$ python -q
>>> import numpy as np
>>> np.set_printoptions(suppress=True, linewidth=200)
>>> tidy = lambda a: np.round(a, 1) + 0
>>> feats = np.array([[6, 6, -5, -3], [0, 5, 9, 6], [0, 0, 7, -2], [0, 0, 0, 2]])
>>> w, evecs = np.linalg.eig(feats)
>>> tidy(np.sort(np.linalg.eigvals(np.linalg.inv(feats))))
array([0.1, 0.2, 0.2, 0.5])
>>> tidy(np.sort(np.linalg.eigvals(feats.T)))
array([2., 5., 6., 7.])
>>> np.poly(feats)
array([   1.,  -20.,  143., -424.,  420.])
>>> tidy(np.linalg.det(feats[::-1]))
np.float64(420.0)
>>> E = np.load("mat.npy")
>>> E
array([[0, 0, 0, 1, 0, 0],
       [0, 0, 1, 0, 0, 0],
       [0, 1, 0, 0, 0, 0],
       [1, 0, 0, 0, 0, 0],
       [0, 0, 0, 0, 0, 1],
       [0, 0, 0, 0, 1, 0]])
>>> # rows sum to 1
>>> np.allclose(E @ E.T, E.T @ E)
True
>>> tidy(np.abs(np.linalg.eigvals(E)).max())
np.float64(1.0)
>>> np.trace(E)
np.int64(0)
>>> tidy(np.sort(np.abs(np.linalg.eigvals(E))))
array([1., 1., 1., 1., 1., 1.])
>>> tidy(np.linalg.det(E))
np.float64(-1.0)
>>> (E + E.T) / 2
array([[0., 0., 0., 1., 0., 0.],
       [0., 0., 1., 0., 0., 0.],
       [0., 1., 0., 0., 0., 0.],
       [1., 0., 0., 0., 0., 0.],
       [0., 0., 0., 0., 0., 1.],
       [0., 0., 0., 0., 1., 0.]])
>>> E @ E
array([[1, 0, 0, 0, 0, 0],
       [0, 1, 0, 0, 0, 0],
       [0, 0, 1, 0, 0, 0],
       [0, 0, 0, 1, 0, 0],
       [0, 0, 0, 0, 1, 0],
       [0, 0, 0, 0, 0, 1]])
>>> O, R = np.linalg.qr(E)
>>> O.T @ O
array([[1., 0., 0., 0., 0., 0.],
       [0., 1., 0., 0., 0., 0.],
       [0., 0., 1., 0., 0., 0.],
       [0., 0., 0., 1., 0., 0.],
       [0., 0., 0., 0., 1., 0.],
       [0., 0., 0., 0., 0., 1.]])
>>> np.abs(np.diag(R))
array([1., 1., 1., 1., 1., 1.])
>>> O
array([[ 0.,  0.,  0., -1.,  0.,  0.],
       [-0.,  0., -1.,  0.,  0.,  0.],
       [-0., -1.,  0.,  0.,  0.,  0.],
       [-1., -0., -0.,  0.,  0.,  0.],
       [-0., -0., -0., -0.,  0., -1.],
       [-0., -0., -0., -0., -1.,  0.]])
>>> np.trace(O @ O.T)
np.float64(6.0)
>>> np.allclose(R.T @ R, E.T @ E)
True
>>> abs(R[0, 0]), tidy(np.linalg.norm(E[:, 0]))
(np.float64(1.0), np.float64(1.0))
>>> out = np.array([[1, -2], [-2, -2], [2, 1], [2, -2], [0, 0], [-2, 1]])
>>> np.einsum("ij->j", E)
array([1, 1, 1, 1, 1, 1])
>>> np.vstack([E, out.T]).shape
(8, 6)
>>> E @ out
array([[ 2, -2],
       [ 2,  1],
       [-2, -2],
       [ 1, -2],
       [-2,  1],
       [ 0,  0]])
>>> np.linalg.matrix_rank(np.vstack([E, out.T]))
np.int64(6)
>>> x0 = np.array([2, 1, 0, 3, 2, 0])
>>> 6 - np.linalg.matrix_rank(E - np.eye(6), tol=1e-8)
np.int64(3)
>>> [p for p in range(1, 25) if np.allclose(np.linalg.matrix_power(E, p), np.eye(6))]
[2, 4, 6, 8, 10, 12, 14, 16, 18, 20, 22, 24]
>>> tidy(np.linalg.det(E))
np.float64(-1.0)
>>> tidy(np.linalg.inv(E))
array([[0., 0., 0., 1., 0., 0.],
       [0., 0., 1., 0., 0., 0.],
       [0., 1., 0., 0., 0., 0.],
       [1., 0., 0., 0., 0., 0.],
       [0., 0., 0., 0., 0., 1.],
       [0., 0., 0., 0., 1., 0.]])
>>> J = np.array([[16, 17, 9, 4, 11],
...     [17, 6, 4, 14, 10],
...     [9, 4, 14, 9, 7],
...     [4, 14, 9, 6, 6],
...     [11, 10, 7, 6, 4]])
>>> np.kron(np.eye(2, dtype=int), J)
array([[16, 17,  9,  4, 11,  0,  0,  0,  0,  0],
       [17,  6,  4, 14, 10,  0,  0,  0,  0,  0],
       [ 9,  4, 14,  9,  7,  0,  0,  0,  0,  0],
       [ 4, 14,  9,  6,  6,  0,  0,  0,  0,  0],
       [11, 10,  7,  6,  4,  0,  0,  0,  0,  0],
       [ 0,  0,  0,  0,  0, 16, 17,  9,  4, 11],
       [ 0,  0,  0,  0,  0, 17,  6,  4, 14, 10],
       [ 0,  0,  0,  0,  0,  9,  4, 14,  9,  7],
       [ 0,  0,  0,  0,  0,  4, 14,  9,  6,  6],
       [ 0,  0,  0,  0,  0, 11, 10,  7,  6,  4]])
>>> tidy(np.linalg.det(J.T))
np.float64(103436.0)
>>> np.einsum("ii->", J)
np.int64(46)
